In [1]: import numpy as np

In [2]: import numpy.linalg as la

In [3]: np.set_printoptions(suppress=True, linewidth=160)

In [4]: rnd = lambda a: np.round(a, 2) + 0

In [5]: f = np.array([1, 1, 1, 2, -2, -1, -2, 2])

In [6]: K = f[np.abs(np.subtract.outer(np.arange(8), np.arange(8)))]

In [7]: K
Out[7]: 
array([[ 1,  1,  1,  2, -2, -1, -2,  2],
       [ 1,  1,  1,  1,  2, -2, -1, -2],
       [ 1,  1,  1,  1,  1,  2, -2, -1],
       [ 2,  1,  1,  1,  1,  1,  2, -2],
       [-2,  2,  1,  1,  1,  1,  1,  2],
       [-1, -2,  2,  1,  1,  1,  1,  1],
       [-2, -1, -2,  2,  1,  1,  1,  1],
       [ 2, -2, -1, -2,  2,  1,  1,  1]])

In [8]: O, vecs = la.qr(K[:, :6])[0], la.qr(K[:, 6:])[0]

In [9]: sigma = la.svd(O.T @ vecs, compute_uv=False)

In [10]: rnd(sigma)
Out[10]: array([0.68, 0.55])

In [11]: (sigma > 0.9).sum()
Out[11]: np.int64(0)

In [12]: rnd(np.degrees(np.arccos(sigma.clip(0, 1))))
Out[12]: array([47.46, 56.47])

In [13]: other = la.inv(K)

In [14]: rnd(la.cond(K))
Out[14]: np.float64(2.54)

In [15]: rnd(la.slogdet(K)[0])
Out[15]: np.float64(-1.0)

In [16]: rnd(la.det(K) * other)
Out[16]: 
array([[-5208.,     1.,   129., -4693.,  1932.,  1879.,   501., -5083.],
       [    1.,  -247.,  -488., -1704., -6579.,  6512.,  1753.,   501.],
       [  129.,  -488.,  -202.,  -191., -1566., -7077.,  6512.,  1879.],
       [-4693., -1704.,  -191., -3753.,  2247., -1566., -6579.,  1932.],
       [ 1932., -6579., -1566.,  2247., -3753.,  -191., -1704., -4693.],
       [ 1879.,  6512., -7077., -1566.,  -191.,  -202.,  -488.,   129.],
       [  501.,  1753.,  6512., -6579., -1704.,  -488.,  -247.,     1.],
       [-5083.,   501.,  1879.,  1932., -4693.,   129.,     1., -5208.]])

In [17]: rnd(other)
Out[17]: 
array([[ 0.17,  0.  ,  0.  ,  0.15, -0.06, -0.06, -0.02,  0.16],
       [ 0.  ,  0.01,  0.02,  0.05,  0.21, -0.21, -0.06, -0.02],
       [ 0.  ,  0.02,  0.01,  0.01,  0.05,  0.23, -0.21, -0.06],
       [ 0.15,  0.05,  0.01,  0.12, -0.07,  0.05,  0.21, -0.06],
       [-0.06,  0.21,  0.05, -0.07,  0.12,  0.01,  0.05,  0.15],
       [-0.06, -0.21,  0.23,  0.05,  0.01,  0.01,  0.02,  0.  ],
       [-0.02, -0.06, -0.21,  0.21,  0.05,  0.02,  0.01,  0.  ],
       [ 0.16, -0.02, -0.06, -0.06,  0.15,  0.  ,  0.  ,  0.17]])
